In [1]: import numpy as np

In [2]: import numpy.linalg as la

In [3]: np.set_printoptions(precision=3, suppress=True, linewidth=160)

In [4]: tidy = lambda a: np.round(a, 3) + 0

In [5]: E = np.load("layer5.npy")

In [6]: E
Out[6]: 
array([[0, 2, 0, 0],
       [1, 3, 0, 0],
       [0, 0, 0, 2],
       [0, 0, 1, 3]])

In [7]: f, g = E[2], E[1]

In [8]: f @ f
Out[8]: np.int64(4)

In [9]: p = (f @ g) / (f @ f) * f

In [10]: tidy(la.norm(f + g) ** 2 + la.norm(f - g) ** 2)
Out[10]: np.float64(28.0)

In [11]: (g - p) @ f
Out[11]: np.float64(0.0)

In [12]: rng = np.random.default_rng(291)

In [13]: idx = rng.permutation(4)

In [14]: out = E[:, idx] * rng.choice([-1, 1], 4)

In [15]: out
Out[15]: 
array([[ 0,  0,  0, -2],
       [ 0,  0,  1, -3],
       [-2,  0,  0,  0],
       [-3,  1,  0,  0]])

In [16]: left, _, vt = la.svd(E.T @ out)

In [17]: tidy(la.lstsq(E, out)[0])
Out[17]: 
array([[ 0.,  0.,  1.,  0.],
       [ 0.,  0.,  0., -1.],
       [ 0.,  1.,  0.,  0.],
       [-1.,  0.,  0.,  0.]])

In [18]: idx
Out[18]: array([3, 2, 0, 1])

In [19]: tidy(left @ vt)
Out[19]: 
array([[ 0.,  0.,  1.,  0.],
       [ 0.,  0.,  0., -1.],
       [ 0.,  1.,  0.,  0.],
       [-1.,  0.,  0.,  0.]])

In [20]: vals, vecs = la.eig(E)

In [21]: tidy(np.sort(la.eigvals(la.inv(E))))
Out[21]: array([-1.781, -1.781,  0.281,  0.281])

In [22]: f = np.array([3, 1, 3, 2])

In [23]: out = E + np.outer(f, np.eye(4)[0])

In [24]: la.matrix_rank(la.inv(out) - la.inv(E), tol=1e-8)
Out[24]: np.int64(1)

In [25]: out
Out[25]: 
array([[3., 2., 0., 0.],
       [2., 3., 0., 0.],
       [3., 0., 0., 2.],
       [2., 0., 1., 3.]])

In [26]: la.matrix_rank(out - E)
Out[26]: np.int64(1)

In [27]: mat = np.loadtxt("data.csv", delimiter=",")

In [28]: mat
Out[28]: 
array([[-1.,  2.,  2.],
       [ 2.,  2.,  4.],
       [ 2.,  4.,  2.]])

In [29]: [round(float(la.det(mat[:i, :i])), 2) + 0 for i in range(1, 4)]
Out[29]: [-1.0, -6.0, 28.0]

In [30]: np.all(la.eigvalsh(mat) > 0)
Out[30]: np.False_

In [31]: vals, vecs = la.eig(mat)

In [32]: tidy(np.sort(la.eigvals(la.inv(mat))))
Out[32]: array([-0.5  , -0.5  ,  0.143])

In [33]: tidy(np.prod(vals))
Out[33]: np.float64(28.0)

In [34]: tidy(np.sort(la.eigvals(mat @ mat)))
Out[34]: array([ 4.,  4., 49.])

In [35]: Q, R = la.qr(mat)

In [36]: tidy(Q @ R)
Out[36]: 
array([[-1.,  2.,  2.],
       [ 2.,  2.,  4.],
       [ 2.,  4.,  2.]])

In [37]: tidy(np.abs(np.diag(R)))
Out[37]: array([3.  , 3.59, 2.6 ])

In [38]: tidy(np.trace(Q @ Q.T))
Out[38]: np.float64(3.0)

In [39]: tidy(R)
Out[39]: 
array([[ 3.   ,  3.333,  3.333],
       [ 0.   , -3.59 , -2.476],
       [ 0.   ,  0.   , -2.6  ]])

In [40]: vals, vecs = la.eig(R)

In [41]: R @ vecs[:, 0] - vals[0] * vecs[:, 0]
Out[41]: array([0., 0., 0.])

In [42]: tidy(np.prod(vals))
Out[42]: np.float64(28.0)

In [43]: tidy(np.sort(la.eigvals(la.inv(R))))
Out[43]: array([-0.385, -0.279,  0.333])

In [44]: tidy(np.sort(la.eigvals(R.T)))
Out[44]: array([-3.59, -2.6 ,  3.  ])
